$ python3 -q
>>> import numpy as np
>>> from numpy import linalg as LA
>>> np.set_printoptions(suppress=True, linewidth=140)
>>> tidy = lambda a: np.round(a, 1) + 0
>>> Z = 5 * np.array([[0.7, -0.4, 1.4], [0.0, 1.0, 0.5], [1.8, 2.8, 0.7]])
>>> rng = np.random.default_rng(50028)
>>> lab = rng.integers(0, 3, 15)
>>> X = Z[lab] + rng.normal(size=(15, 3))
>>> tidy(X)
array([[ 4.2, -1.5,  7.9],
       [ 3.1, -2. ,  5.6],
       [ 2.9, -0.8,  7. ],
       [ 7.5, 14.6,  5.9],
       [ 4.7, -3.2,  4.7],
       [10.1, 12.1,  3.6],
       [ 3.7, -0.9,  7.2],
       [-1.4,  3.9,  0.7],
       [ 9.3, 14.7,  2.9],
       [ 1. ,  5.6,  1.6],
       [ 8.4, 14.1,  2.6],
       [ 2.9, -2.1,  6.2],
       [ 5.1,  0.2,  6.7],
       [ 9.6, 13.7,  3. ],
       [ 8.5, 15.2,  4.3]])
>>> def softmax(z):
...     e = np.exp(z - z.max(axis=-1, keepdims=True))
...     return e / e.sum(axis=-1, keepdims=True)
... 
>>> tidy(softmax(10 * X[11]))
array([0., 0., 1.])
>>> tidy(softmax(X).sum(axis=1))
array([1., 1., 1., 1., 1., 1., 1., 1., 1., 1., 1., 1., 1., 1., 1.])
>>> tidy(softmax(X[11] + 4))
array([0., 0., 1.])
>>> tidy(softmax(X[11]))
array([0., 0., 1.])
>>> scores = X @ X.T / np.sqrt(3)
>>> softmax(scores).round(6).argmax(axis=1)
array([ 0,  0,  0, 14,  0, 14,  0,  3, 14, 14, 14,  0,  3, 14, 14])
>>> tidy(softmax(scores)[11] @ X)
array([ 4.2, -1.4,  7.8])
>>> other = X + rng.integers(-2, 3, (15, 2)) @ rng.integers(-2, 3, (2, 3))
>>> tidy(other)
array([[ 5.2, -3.5,  7.9],
       [ 1.1,  2. ,  5.6],
       [ 4.9, -4.8, 10. ],
       [ 8.5, 12.6,  8.9],
       [ 4.7, -3.2,  2.7],
       [10.1, 12.1,  4.6],
       [ 3.7, -0.9,  7.2],
       [-3.4,  7.9, -1.3],
       [ 7.3, 18.7, -1.1],
       [ 2. ,  3.6,  0.6],
       [ 6.4, 18.1, -1.4],
       [ 2.9, -2.1,  8.2],
       [ 6.1, -1.8,  6.7],
       [ 9.6, 13.7,  1. ],
       [ 8.5, 15.2,  4.3]])
>>> tidy(LA.svd(other - X, compute_uv=False))
array([12.7,  5.1,  0. ])
>>> lab = X[:, 1] > np.median(X[:, 1])
>>> f = X[lab].mean(axis=0) - X[~lab].mean(axis=0)
>>> tidy((((X - X.mean(axis=0)) @ f > 0) == lab).mean())
np.float64(0.9)
>>> ((X - X.mean(axis=0)) @ f > 0).astype(int)
array([0, 0, 0, 1, 0, 1, 0, 0, 1, 0, 1, 0, 0, 1, 1])
>>> A = np.loadtxt("dump.csv", delimiter=",")
>>> tidy(A)
array([[-1. , -0.3,  0. ],
       [ 0.3, -0.9,  0.4],
       [-0.1,  0.4,  0.9]])
>>> P = np.triu(np.array([[7, 8, 2], [7, 3, 6], [2, 1, 1]]), 1) + np.eye(3)
>>> other = P @ A @ LA.inv(P)
>>> LA.matrix_rank(other)
np.int64(3)
>>> tidy(np.poly(other))
array([ 1. ,  0.9, -0.9, -1. ])
>>> tidy(other)
array([[  1. , -14.1,  88.1],
       [ -0.3,   3.6, -15.5],
       [ -0.1,   1.1,  -5.5]])
>>> J = np.load("arr.npy")
>>> J
array([[  9,   4,  45,   8],
       [ -8,  -4, -40,  -9],
       [ -3,   1, -15,   7]])
>>> left, sig, vt = LA.svd(J)
>>> np.argmax(sig[:-1] / (sig[1:] + 1e-6)) + 1
np.int64(2)
>>> tidy(sig)
array([64.3,  9.9,  0. ])
>>> other = left[:, :2] @ np.diag(sig[:2]) @ vt[:2]
>>> tidy(LA.norm(J - other) / LA.norm(J))
np.float64(0.0)
>>> tidy(LA.norm(J - other, 2)), tidy(sig[2])
(np.float64(0.0), np.float64(0.0))
>>> LA.matrix_rank(J, rtol=0.05)
np.int64(2)
>>> tidy(other)
array([[  9.,   4.,  45.,   8.],
       [ -8.,  -4., -40.,  -9.],
       [ -3.,   1., -15.,   7.]])
